$ ipython --no-banner

In [1]: import numpy as np

In [2]: import numpy.linalg as la

In [3]: np.set_printoptions(precision=1, suppress=True, linewidth=100)

In [4]: def tidy(a):
   ...:     return np.round(a, 1) + 0
   ...: 

In [5]: X = np.load("w.npy")

In [6]: tidy(X)
Out[6]: 
array([[ 1.3, -0.1, -0.2,  0. , -0.1,  0. ,  0. ,  0. ,  0.2,  0.2, -0.1, -0.3,  0.1],
       [-0.1,  1.4,  0.1,  0.2,  0.1,  0.2,  0.2,  0.4, -0.2, -0.2,  0.1, -0.1,  0. ],
       [-0.2,  0.1,  1.5,  0. ,  0. , -0.2,  0.2, -0.1,  0.3, -0.3,  0. ,  0. , -0.2],
       [ 0. ,  0.2,  0. ,  1.1,  0.4,  0.2,  0.1,  0.2, -0.2,  0. , -0.5, -0.2, -0.5],
       [-0.1,  0.1,  0. ,  0.4,  0.8,  0. , -0.4,  0.5, -0.1,  0. ,  0.3,  0.1,  0.2],
       [ 0. ,  0.2, -0.2,  0.2,  0. ,  1.3,  0.6, -0.1,  0.2,  0. ,  0.4,  0.2, -0.1],
       [ 0. ,  0.2,  0.2,  0.1, -0.4,  0.6,  0.9, -0.4,  0. ,  0.1, -0.2, -0.1,  0.3],
       [ 0. ,  0.4, -0.1,  0.2,  0.5, -0.1, -0.4,  0.7,  0.4,  0.1,  0.2,  0. ,  0.1],
       [ 0.2, -0.2,  0.3, -0.2, -0.1,  0.2,  0. ,  0.4,  1.7,  0. ,  0. ,  0. , -0.1],
       [ 0.2, -0.2, -0.3,  0. ,  0. ,  0. ,  0.1,  0.1,  0. ,  1.3, -0.1,  0. , -0.2],
       [-0.1,  0.1,  0. , -0.5,  0.3,  0.4, -0.2,  0.2,  0. , -0.1,  1. ,  0. ,  0.2],
       [-0.3, -0.1,  0. , -0.2,  0.1,  0.2, -0.1,  0. ,  0. ,  0. ,  0. ,  1.7, -0.2],
       [ 0.1,  0. , -0.2, -0.5,  0.2, -0.1,  0.3,  0.1, -0.1, -0.2,  0.2, -0.2,  1.3]])

In [7]: [round(float(x), 1) for x in la.svd(X, compute_uv=False)[:3]]
Out[7]: [2.0, 2.0, 2.0]

In [8]: la.matrix_rank(X, rtol=0.1)
Out[8]: np.int64(10)

In [9]: la.cond(X) > 100
Out[9]: np.True_

In [10]: tidy(la.norm(X, 2) / la.norm(X))
Out[10]: np.float64(0.4)

In [11]: left, s, Vt = la.svd(X)

In [12]: np.argmax(s[:-1] / (s[1:] + 1e-6)) + 1
Out[12]: np.int64(10)

In [13]: M2 = left[:, :10] @ np.diag(s[:10]) @ Vt[:10]

In [14]: tidy(la.norm(X - M2, 2)), tidy(s[10])
Out[14]: (np.float64(0.0), np.float64(0.0))

In [15]: tidy(la.norm(X - M2) / la.norm(X))
Out[15]: np.float64(0.0)

In [16]: arr = np.load("sample5.npy")

In [17]: arr
Out[17]: 
array([[-1. ,  0.3, -2. , -0.9,  0.3, -0.1,  0.7,  0.1,  0. , -0.8,  0.3,  2.5,  0.2,  1.2, -1.3,
        -1.6],
       [ 0.1,  0.2, -1. , -0.3, -0.6,  0.2,  0.8, -1.6, -0.2, -0.7,  2.3, -0.5,  2.2, -0.1,  1. ,
         0.2],
       [ 0.5,  2.1,  2.6,  0. , -0.2,  1.6,  0.7, -1.2,  0.3,  1.4, -2. , -3. ,  1.5, -1.5,  2.7,
        -0.1],
       [-0.7, -0.3,  0.2, -1.4,  1.8,  0.2,  0.7,  1.1,  0. ,  1.3,  1.6,  4. ,  1.1, -0.4,  1.7,
        -0.4],
       [-0.5, -1. ,  0.1,  0.4, -0.5,  0.2, -0.4, -1.4,  0.6, -0.4,  1.2, -0.5,  0.3,  0. ,  1.9,
         0.1],
       [ 1.3, -0.5, -2.5, -0.3, -0.1,  0.2, -2.2, -0.8, -0.2, -0.5, -0.9,  6.5,  0. ,  0.1,  0.2,
        -0.5],
       [ 0.6, -1.4,  1.1,  0.7, -0.3, -0.4,  0.4,  0.3, -0.2, -0.5,  0.1, -3.5, -0.5, -1.3,  0.7,
         0.7],
       [-0.5,  0.8, -1.4,  1.6, -0.8,  0.2, -0.6,  0.2,  0.5,  1.7,  0.4, -2. , -0.2,  0.6, -0.2,
         1.2],
       [-1.2,  0.9,  0.3, -1.7,  1.4,  0.3,  0.5, -0.9, -1.5, -0.9, -0.8,  5.5,  1.2,  0. , -0.9,
        -2. ]])

In [18]: t = np.radians(30)

In [19]: r_ = np.eye(16)

In [20]: r_[5, 5] = r_[11, 11] = np.cos(t)

In [21]: r_[5, 11], r_[11, 5] = -np.sin(t), np.sin(t)

In [22]: M2 = arr @ r_.T

In [23]: tidy(np.abs(M2 - arr).max(axis=0))
Out[23]: array([0. , 0. , 0. , 0. , 0. , 3.3, 0. , 0. , 0. , 0. , 0. , 1.2, 0. , 0. , 0. , 0. ])

In [24]: tidy(la.det(r_)), tidy(np.trace(r_))
Out[24]: (np.float64(1.0), np.float64(15.7))

In [25]: rng = np.random.default_rng(276582)

In [26]: labels = rng.integers(0, 2, 6)

In [27]: F = (labels[:, None] == labels) * 3 + np.eye(6)

In [28]: F
Out[28]: 
array([[4., 0., 3., 3., 3., 0.],
       [0., 4., 0., 0., 0., 3.],
       [3., 0., 4., 3., 3., 0.],
       [3., 0., 3., 4., 3., 0.],
       [3., 0., 3., 3., 4., 0.],
       [0., 3., 0., 0., 0., 4.]])

In [29]: vals, evecs = la.eigh(F)

In [30]: tidy(la.svd(F, compute_uv=False))
Out[30]: array([13.,  7.,  1.,  1.,  1.,  1.])

In [31]: tidy(vals)
Out[31]: array([ 1.,  1.,  1.,  1.,  7., 13.])

In [32]: tidy(la.eigvalsh(F @ F))
Out[32]: array([  1.,   1.,   1.,   1.,  49., 169.])

In [33]: tidy(evecs.T @ evecs)
Out[33]: 
array([[1., 0., 0., 0., 0., 0.],
       [0., 1., 0., 0., 0., 0.],
       [0., 0., 1., 0., 0., 0.],
       [0., 0., 0., 1., 0., 0.],
       [0., 0., 0., 0., 1., 0.],
       [0., 0., 0., 0., 0., 1.]])

In [34]: (vals > 1e-8).sum(), (vals < -1e-8).sum()
Out[34]: (np.int64(6), np.int64(0))

In [35]: np.unique(vals.round(6) + 0, return_counts=True)[1]
Out[35]: array([4, 1, 1])

In [36]: tidy(la.eigvalsh(F + 2 * np.eye(6)))
Out[36]: array([ 3.,  3.,  3.,  3.,  9., 15.])

In [37]: L = la.cholesky(F)

In [38]: tidy(F / np.sqrt(np.outer(np.diag(F), np.diag(F))))
Out[38]: 
array([[1. , 0. , 0.8, 0.8, 0.8, 0. ],
       [0. , 1. , 0. , 0. , 0. , 0.8],
       [0.8, 0. , 1. , 0.8, 0.8, 0. ],
       [0.8, 0. , 0.8, 1. , 0.8, 0. ],
       [0.8, 0. , 0.8, 0.8, 1. , 0. ],
       [0. , 0.8, 0. , 0. , 0. , 1. ]])

In [39]: tidy(np.diag(L) ** 2)
Out[39]: array([4. , 4. , 1.8, 1.4, 1.3, 1.8])

In [40]: tidy(np.prod(np.diag(L)) ** 2), tidy(la.det(F))
Out[40]: (np.float64(91.0), np.float64(91.0))

In [41]: M2 = np.array([[1, 1, 4], [2, 4, 0], [4, 0, 2], [4, 0, 2], [0, 1, 1], [2, 2, 2]])

In [42]: la.matrix_rank(F @ M2)
Out[42]: np.int64(3)

In [43]: np.einsum("ij->j", F)
Out[43]: array([13.,  7., 13., 13., 13.,  7.])

In [44]: np.einsum("ij,ij->i", F, F)
Out[44]: array([43., 25., 43., 43., 43., 25.])

In [45]: F @ M2
Out[45]: 
array([[28.,  7., 31.],
       [14., 22.,  6.],
       [31.,  6., 29.],
       [31.,  6., 29.],
       [27.,  7., 28.],
       [14., 20.,  8.]])

In [46]: np.einsum("ik,kj->ji", F, M2)
Out[46]: 
array([[28., 14., 31., 31., 27., 14.],
       [ 7., 22.,  6.,  6.,  7., 20.],
       [31.,  6., 29., 29., 28.,  8.]])

In [47]: np.einsum("ik,kj->ij", F, M2)
Out[47]: 
array([[28.,  7., 31.],
       [14., 22.,  6.],
       [31.,  6., 29.],
       [31.,  6., 29.],
       [27.,  7., 28.],
       [14., 20.,  8.]])

In [48]: la.matrix_rank(np.vstack([F, M2.T]))
Out[48]: np.int64(6)

In [49]: W0 = np.load("case5.npy")

In [50]: W0
Out[50]: 
array([[-2.,  1.,  0.,  0.,  0.,  0.,  0.,  0.,  0.,  0.,  0.,  0.,  0.,  0.,  0.],
       [ 0., -2.,  1.,  0.,  0.,  0.,  0.,  0.,  0.,  0.,  0.,  0.,  0.,  0.,  0.],
       [ 0.,  0., -2.,  1.,  0.,  0.,  0.,  0.,  0.,  0.,  0.,  0.,  0.,  0.,  0.],
       [ 0.,  0.,  0., -2.,  1.,  0.,  0.,  0.,  0.,  0.,  0.,  0.,  0.,  0.,  0.],
       [ 0.,  0.,  0.,  0., -2.,  1.,  0.,  0.,  0.,  0.,  0.,  0.,  0.,  0.,  0.],
       [ 0.,  0.,  0.,  0.,  0., -2.,  1.,  0.,  0.,  0.,  0.,  0.,  0.,  0.,  0.],
       [ 0.,  0.,  0.,  0.,  0.,  0., -2.,  1.,  0.,  0.,  0.,  0.,  0.,  0.,  0.],
       [ 0.,  0.,  0.,  0.,  0.,  0.,  0., -2.,  1.,  0.,  0.,  0.,  0.,  0.,  0.],
       [ 0.,  0.,  0.,  0.,  0.,  0.,  0.,  0., -2.,  1.,  0.,  0.,  0.,  0.,  0.],
       [ 0.,  0.,  0.,  0.,  0.,  0.,  0.,  0.,  0., -2.,  1.,  0.,  0.,  0.,  0.],
       [ 0.,  0.,  0.,  0.,  0.,  0.,  0.,  0.,  0.,  0., -2.,  1.,  0.,  0.,  0.],
       [ 0.,  0.,  0.,  0.,  0.,  0.,  0.,  0.,  0.,  0.,  0., -2.,  1.,  0.,  0.],
       [ 0.,  0.,  0.,  0.,  0.,  0.,  0.,  0.,  0.,  0.,  0.,  0., -2.,  1.,  0.],
       [ 0.,  0.,  0.,  0.,  0.,  0.,  0.,  0.,  0.,  0.,  0.,  0.,  0., -2.,  1.],
       [ 0.,  0.,  0.,  0.,  0.,  0.,  0.,  0.,  0.,  0.,  0.,  0.,  0.,  0., -2.]])

In [51]: def softmax(z):
    ...:     e = np.exp(z - z.max(axis=-1, keepdims=True))
    ...:     return e / e.sum(axis=-1, keepdims=True)
    ...: 

In [52]: tidy(softmax(10 * W0[2]))
Out[52]: array([0., 0., 0., 1., 0., 0., 0., 0., 0., 0., 0., 0., 0., 0., 0.])

In [53]: tidy(softmax(W0[2] + -1))
Out[53]: array([0.1, 0.1, 0. , 0.2, 0.1, 0.1, 0.1, 0.1, 0.1, 0.1, 0.1, 0.1, 0.1, 0.1, 0.1])

In [54]: scores = W0 @ W0.T / np.sqrt(15)

In [55]: softmax(scores).round(6).argmax(axis=1)
Out[55]: array([ 0,  1,  2,  3,  4,  5,  6,  7,  8,  9, 10, 11, 12, 13, 14])

In [56]: tidy(softmax(scores)[2] @ W0)
Out[56]: array([-0.1,  0. , -0.4,  0.1, -0.1, -0.1, -0.1, -0.1, -0.1, -0.1, -0.1, -0.1, -0.1, -0.1, -0.1])

In [57]: left, s, Vt = la.svd(W0, full_matrices=False)

In [58]: (s > 1e-8).sum()
Out[58]: np.int64(15)

In [59]: tidy(s)
Out[59]: array([3. , 2.9, 2.9, 2.8, 2.7, 2.5, 2.4, 2.2, 2. , 1.8, 1.6, 1.4, 1.3, 1.1, 1. ])

In [60]: M2 = arr / la.norm(arr, axis=1, keepdims=True)

In [61]: gram = M2 @ M2.T

In [62]: (gram - 2 * np.eye(9)).round(6).argmax(axis=1)
Out[62]: array([8, 4, 6, 8, 1, 8, 2, 6, 0])

In [63]: np.argwhere(np.triu(np.abs(gram) > 0.95, 1))
Out[63]: array([], shape=(0, 2), dtype=int64)

In [64]: tidy(la.norm(M2, axis=1))
Out[64]: array([1., 1., 1., 1., 1., 1., 1., 1., 1.])

In [65]: tidy(gram[2])
Out[65]: array([-0.7,  0.1,  1. , -0.2,  0.2, -0.5,  0.4,  0.1, -0.3])

In [66]: tidy(gram)
Out[66]: 
array([[ 1. ,  0.1, -0.7,  0.4, -0.3,  0.6, -0.8, -0.3,  0.7],
       [ 0.1,  1. ,  0.1,  0.1,  0.6, -0.1,  0. ,  0.1,  0. ],
       [-0.7,  0.1,  1. , -0.2,  0.2, -0.5,  0.4,  0.1, -0.3],
       [ 0.4,  0.1, -0.2,  1. ,  0. ,  0.5, -0.6, -0.5,  0.6],
       [-0.3,  0.6,  0.2,  0. ,  1. , -0.1,  0.3,  0.1, -0.3],
       [ 0.6, -0.1, -0.5,  0.5, -0.1,  1. , -0.8, -0.4,  0.7],
       [-0.8,  0. ,  0.4, -0.6,  0.3, -0.8,  1. ,  0.2, -0.8],
       [-0.3,  0.1,  0.1, -0.5,  0.1, -0.4,  0.2,  1. , -0.7],
       [ 0.7,  0. , -0.3,  0.6, -0.3,  0.7, -0.8, -0.7,  1. ]])

In [67]: tidy(np.degrees(np.arccos(np.clip(gram[2, 7], -1, 1))))
Out[67]: np.float64(82.3)

In [68]: M = np.loadtxt("data.csv", delimiter=",")

In [69]: M
Out[69]: 
array([[ 3.,  0.,  0.,  0.,  0.,  0.,  0.,  0.,  0.,  0.,  0.,  0.,  0.],
       [ 1., -2.,  0.,  0.,  0.,  0.,  0.,  0.,  0.,  0.,  0.,  0.,  0.],
       [ 2., -2.,  4.,  0.,  0.,  0.,  0.,  0.,  0.,  0.,  0.,  0.,  0.],
       [-4.,  2., -2.,  0.,  0.,  0.,  0.,  0.,  0.,  0.,  0.,  0.,  0.],
       [ 2.,  3.,  5.,  5.,  5.,  0.,  0.,  0.,  0.,  0.,  0.,  0.,  0.],
       [ 5.,  5., -5.,  3.,  1.,  4.,  0.,  0.,  0.,  0.,  0.,  0.,  0.],
       [ 3.,  0.,  3., -3.,  5.,  2., -3.,  0.,  0.,  0.,  0.,  0.,  0.],
       [ 4., -1., -1., -3.,  3.,  1.,  4., -3.,  0.,  0.,  0.,  0.,  0.],
       [-2.,  2.,  2.,  1.,  2., -3., -4., -5.,  1.,  0.,  0.,  0.,  0.],
       [ 2.,  4., -3., -1., -5.,  3.,  3., -1., -3., -4.,  0.,  0.,  0.],
       [ 3., -5., -5.,  5.,  3.,  0., -1.,  5.,  0.,  4.,  2.,  0.,  0.],
       [-1., -4.,  4., -4., -3.,  5., -3.,  3.,  1.,  0.,  1.,  5.,  0.],
       [ 5.,  0., -5., -1.,  1., -3., -1.,  3.,  0.,  5.,  2.,  1.,  4.]])

In [70]: labels = rng.permutation(13)

In [71]: labels
Out[71]: array([12,  8,  3,  6,  2,  7, 10,  4,  0,  5,  9,  1, 11])

In [72]: M2 = M[labels][:, labels]

In [73]: np.allclose(M2, M)
Out[73]: False

In [74]: tidy(np.sort(np.abs(la.eigvals(M2))))
Out[74]: array([0., 1., 2., 2., 3., 3., 3., 4., 4., 4., 4., 5., 5.])

In [75]: np.trace(M2)
Out[75]: np.float64(16.0)

In [76]: tidy(la.det(M2)), tidy(la.det(M[labels]))
Out[76]: (np.float64(0.0), np.float64(0.0))

In [77]: u = np.array([9, -9, -6])

In [78]: np.correlate(M[8], M[7], "full")
Out[78]: 
array([  0.,   0.,   0.,   0.,   0.,   6., -14.,   0.,   1.,  12.,  20.,  -1., -13., -37.,   1.,
         3.,  33.,  -6., -12., -21.,   4.,   0.,   0.,   0.,   0.])

In [79]: np.polyval(u, M[8])
Out[79]: array([ 48.,  12.,  12.,  -6.,  12., 102., 174., 264.,  -6.,  -6.,  -6.,  -6.,  -6.])

In [80]: u, v = M[12], M[2]

In [81]: u @ v
Out[81]: np.float64(-10.0)

In [82]: pr = (u @ v) / (u @ u) * u

In [83]: tidy(la.norm(u + v) ** 2 + la.norm(u - v) ** 2)
Out[83]: np.float64(282.0)

In [84]: la.matrix_rank(np.outer(u, v))
Out[84]: np.int64(1)

In [85]: tidy((v - pr) @ u)
Out[85]: np.float64(0.0)

In [86]: t = np.radians(90)

In [87]: r_ = np.eye(13)

In [88]: r_[2, 2] = r_[9, 9] = np.cos(t)

In [89]: r_[2, 9], r_[9, 2] = -np.sin(t), np.sin(t)

In [90]: M2 = M @ r_.T

In [91]: tidy(la.svd(M, compute_uv=False)), tidy(la.svd(M2, compute_uv=False))
Out[91]: 
(array([15.9, 13.9, 12.9, 11.1,  8.7,  7.5,  5.6,  4.2,  3.2,  2. ,  0.6,  0.4,  0. ]),
 array([15.9, 13.9, 12.9, 11.1,  8.7,  7.5,  5.6,  4.2,  3.2,  2. ,  0.6,  0.4,  0. ]))

In [92]: np.allclose(la.norm(M, axis=1), la.norm(M2, axis=1))
Out[92]: True

In [93]: tidy(la.det(r_)), np.trace(r_)
Out[93]: (np.float64(1.0), np.float64(11.0))
